>>> import numpy as np
>>> from numpy import linalg as LA
>>> np.set_printoptions(precision=2, suppress=True, linewidth=160)
>>> rnd = lambda a: np.round(a, 2) + 0
>>> A = np.array([[-2, 0, 2, 0, 0, 0],
...     [0, 0, 0, -1, 0, -1],
...     [0, 0, -1, 0, 0, 0],
...     [0, -2, 0, -1, 0, 1],
...     [0, 0, 0, 0, 1, 0],
...     [0, 1, 0, -2, 0, -2]])
>>> other = A / LA.norm(A, axis=1, keepdims=True)
>>> gram = other @ other.T
>>> rnd(gram)
array([[ 1.  ,  0.  , -0.71,  0.  ,  0.  ,  0.  ],
       [ 0.  ,  1.  ,  0.  ,  0.  ,  0.  ,  0.94],
       [-0.71,  0.  ,  1.  ,  0.  ,  0.  ,  0.  ],
       [ 0.  ,  0.  ,  0.  ,  1.  ,  0.  , -0.27],
       [ 0.  ,  0.  ,  0.  ,  0.  ,  1.  ,  0.  ],
       [ 0.  ,  0.94,  0.  , -0.27,  0.  ,  1.  ]])
>>> other = np.array([[4, 1], [1, -6], [5, 3], [6, -1], [-8, -4], [4, -6]])
>>> np.vstack([A, other.T]).shape
(8, 6)
>>> np.einsum("ij,ij->i", A, A)
array([8, 2, 1, 6, 1, 9])
>>> LA.matrix_rank(np.vstack([A, other.T]))
np.int64(6)
>>> A.ravel(order="F")
array([-2,  0,  0,  0,  0,  0,  0,  0,  0, -2,  0,  1,  2,  0, -1,  0,  0,  0,  0, -1,  0, -1,  0, -2,  0,  0,  0,  0,  1,  0,  0, -1,  0,  1,  0, -2])
>>> A.reshape(-1, 2)
array([[-2,  0],
       [ 2,  0],
       [ 0,  0],
       [ 0,  0],
       [ 0, -1],
       [ 0, -1],
       [ 0,  0],
       [-1,  0],
       [ 0,  0],
       [ 0, -2],
       [ 0, -1],
       [ 0,  1],
       [ 0,  0],
       [ 0,  0],
       [ 1,  0],
       [ 0,  1],
       [ 0, -2],
       [ 0, -2]])
>>> t3 = A.reshape(6, 2, -1)
>>> t3.transpose(1, 0, 2)
array([[[-2,  0,  2],
        [ 0,  0,  0],
        [ 0,  0, -1],
        [ 0, -2,  0],
        [ 0,  0,  0],
        [ 0,  1,  0]],

       [[ 0,  0,  0],
        [-1,  0, -1],
        [ 0,  0,  0],
        [-1,  0,  1],
        [ 0,  1,  0],
        [-2,  0, -2]]])
>>> t3.shape
(6, 2, 3)
>>> t3[:, 0]
array([[-2,  0,  2],
       [ 0,  0,  0],
       [ 0,  0, -1],
       [ 0, -2,  0],
       [ 0,  0,  0],
       [ 0,  1,  0]])
>>> X = np.load("dump.npy")
>>> rnd(X)
array([[-0.15, -0.6 , -0.74],
       [ 0.57, -0.6 ,  0.44],
       [ 0.1 , -0.4 ,  0.05],
       [-0.44, -0.21,  0.07],
       [-0.67, -0.29,  0.51]])
>>> x0 = np.array([3, 3, 2])
>>> y = X @ x0
>>> rnd(y)
array([-3.73,  0.79, -0.79, -1.82, -1.87])
>>> rnd(LA.solve(X.T @ X, X.T @ y))
array([3., 3., 2.])
>>> rng = np.random.default_rng(94532)
>>> y = y + 0.3 * rng.normal(size=5)
>>> rnd(y)
array([-3.36,  0.64, -0.98, -2.24, -2.32])
>>> coef, *_ = LA.lstsq(X, y)
>>> coef.round()
array([3., 3., 1.])
>>> rnd(LA.norm(y - X @ coef))
np.float64(0.27)
>>> rnd(X.T @ X)
array([[1., 0., 0.],
       [0., 1., 0.],
       [0., 0., 1.]])
>>> rnd(LA.svd(X, compute_uv=False))
array([1., 1., 1.])
>>> x0 = np.array([-1, -8, -4])
>>> y = X @ x0
>>> coef, lr = np.zeros(3), 1 / LA.norm(X, 2) ** 2
>>> for i in range(25):
...     coef -= lr * X.T @ (X @ coef - y)
...     if i % 5 == 0: print(i, round(LA.norm(X @ coef - y), 2))
... 
0 0.0
5 0.0
10 0.0
15 0.0
20 0.0
>>> rnd(LA.cond(X))
np.float64(1.0)
>>> other = np.array([[1, -4, 4], [3, 0, 4], [-3, 4, 4]])
>>> LA.matrix_rank(X @ other)
np.int64(3)
>>> M = np.loadtxt("test4.csv", delimiter=",")
>>> rnd(M)
array([[ 0.96, -0.04, -0.27],
       [-0.04,  0.96, -0.27],
       [-0.27, -0.27, -0.92]])
>>> # equal to its transpose
>>> rnd(LA.pinv(M))
array([[ 0.96, -0.04, -0.27],
       [-0.04,  0.96, -0.27],
       [-0.27, -0.27, -0.92]])
>>> rnd(LA.svd(M, compute_uv=False))
array([1., 1., 1.])
>>> other = M / np.sqrt((M ** 2).mean(axis=1, keepdims=True))
>>> rnd(LA.norm(other, axis=1))
array([1.73, 1.73, 1.73])
>>> rnd(other[1])
array([-0.07,  1.66, -0.48])
>>> rnd(M - M.mean(axis=1, keepdims=True))
array([[ 0.75, -0.25, -0.49],
       [-0.25,  0.75, -0.49],
       [ 0.22,  0.22, -0.43]])
>>> evals, V = LA.eig(M)
>>> rnd(evals)
array([ 1., -1.,  1.])
>>> rnd(np.sort(LA.eigvals(M.T)))
array([-1.,  1.,  1.])
>>> left, sig, vt = LA.svd(M, full_matrices=False)
>>> vt @ vt.T
array([[1., 0., 0.],
       [0., 1., 0.],
       [0., 0., 1.]])
>>> rnd(left.T @ left)
array([[1., 0., 0.],
       [0., 1., 0.],
       [0., 0., 1.]])
>>> rnd(sig)
array([1., 1., 1.])
>>> rnd(np.cumsum(sig ** 2) / np.sum(sig ** 2))
array([0.33, 0.67, 1.  ])
>>> rnd(np.sqrt((sig ** 2).sum())), rnd(LA.norm(M))
(np.float64(1.73), np.float64(1.73))
>>> rnd(left.T @ M @ vt.T)
array([[1., 0., 0.],
       [0., 1., 0.],
       [0., 0., 1.]])
>>> left.shape, sig.shape, vt.shape
((3, 3), (3,), (3, 3))
>>> rnd(sig / sig[0])
array([1., 1., 1.])
>>> mat = np.array([[0, 0, 0, 0, 0, 0],
...     [2, -2, 0, 0, 0, 0],
...     [-1, 1, -1, 0, 0, 0],
...     [2, 1, 0, -2, 0, 0],
...     [0, -2, 2, 2, -1, 0],
...     [2, -2, 1, 0, 0, -1]])
>>> mat
array([[ 0,  0,  0,  0,  0,  0],
       [ 2, -2,  0,  0,  0,  0],
       [-1,  1, -1,  0,  0,  0],
       [ 2,  1,  0, -2,  0,  0],
       [ 0, -2,  2,  2, -1,  0],
       [ 2, -2,  1,  0,  0, -1]])
>>> left, sig, vt = LA.svd(mat)
>>> V = vt[:(sig > 1e-8).sum()]
>>> x0 = mat[1] + 5 * mat[3] + rng.integers(2) * np.eye(6)[0]
>>> x0
array([ 13.,   3.,   0., -10.,   0.,   0.])
>>> np.allclose(V.T @ V @ x0, x0)
False
>>> J = np.load("data.npy")
>>> J
array([[-0.8 ,  0.6 , -0.5 ],
       [ 0.37, -0.47,  0.49],
       [ 0.1 , -0.3 ,  0.1 ],
       [-0.3 ,  0.6 ,  0.4 ],
       [ 1.7 ,  0.2 ,  1.2 ]])
>>> W1 = np.array([[2, 3, 0, 1, 1], [2, 3, 1, 3, 1], [2, 0, 0, 0, 2]])
>>> coef = np.array([2, 2, -2, -2, -1])
>>> hid = np.maximum(J @ W1 + coef, 0)
>>> (hid > 0).mean(axis=0)
array([1. , 1. , 0. , 0.2, 0.4])
>>> rnd(hid)
array([[0.6 , 1.4 , 0.  , 0.  , 0.  ],
       [2.78, 1.7 , 0.  , 0.  , 0.  ],
       [1.8 , 1.4 , 0.  , 0.  , 0.  ],
       [3.4 , 2.9 , 0.  , 0.  , 0.1 ],
       [8.2 , 7.7 , 0.  , 0.3 , 3.3 ]])
>>> basis = np.array([[-2, 2, 2], [-2, 1, 1], [-1, -2, 1], [-2, 0, -3], [-3, -2, 1]])
>>> (hid @ basis).round(6).argmax(axis=1)
array([1, 1, 1, 2, 2])
>>> x0 = np.array([1, 1, 5])
>>> y = J @ x0
>>> rnd(LA.solve(J.T @ J, J.T @ y))
array([1., 1., 5.])
>>> y = y + 0.3 * rng.normal(size=5)
>>> rnd(y)
array([-2.74,  2.32,  0.49,  2.14,  7.83])
>>> coef, *_ = LA.lstsq(J, y)
>>> rnd(coef)
array([1.08, 0.87, 4.84])
>>> rnd(LA.norm(y - J @ coef))
np.float64(0.16)
>>> [round(float(LA.norm(LA.solve(J.T @ J + lam * np.eye(3), J.T @ y))), 2) for lam in (0, 1, 10, 100)]
[5.03, 3.28, 1.31, 0.19]
>>> r0 = np.array([1, 1, 1, 1])
>>> E = r0[np.abs(np.subtract.outer(np.arange(4), np.arange(4)))]
>>> E
array([[1, 1, 1, 1],
       [1, 1, 1, 1],
       [1, 1, 1, 1],
       [1, 1, 1, 1]])
>>> x0 = np.array([-2, 1, -5, 0, -2, -5])
>>> y = A @ x0
>>> coef, lr = np.zeros(6), 1 / LA.norm(A, 2) ** 2
>>> for i in range(5):
...     coef -= lr * A.T @ (A @ coef - y)
...     if i % 1 == 0: print(i, round(LA.norm(A @ coef - y), 2))
... 
0 4.36
1 3.63
2 3.38
3 3.2
4 3.04
>>> rnd(LA.cond(A))
np.float64(13.41)
>>> rnd(coef)
array([ 0.92,  2.53, -2.42, -1.33, -0.73, -3.07])
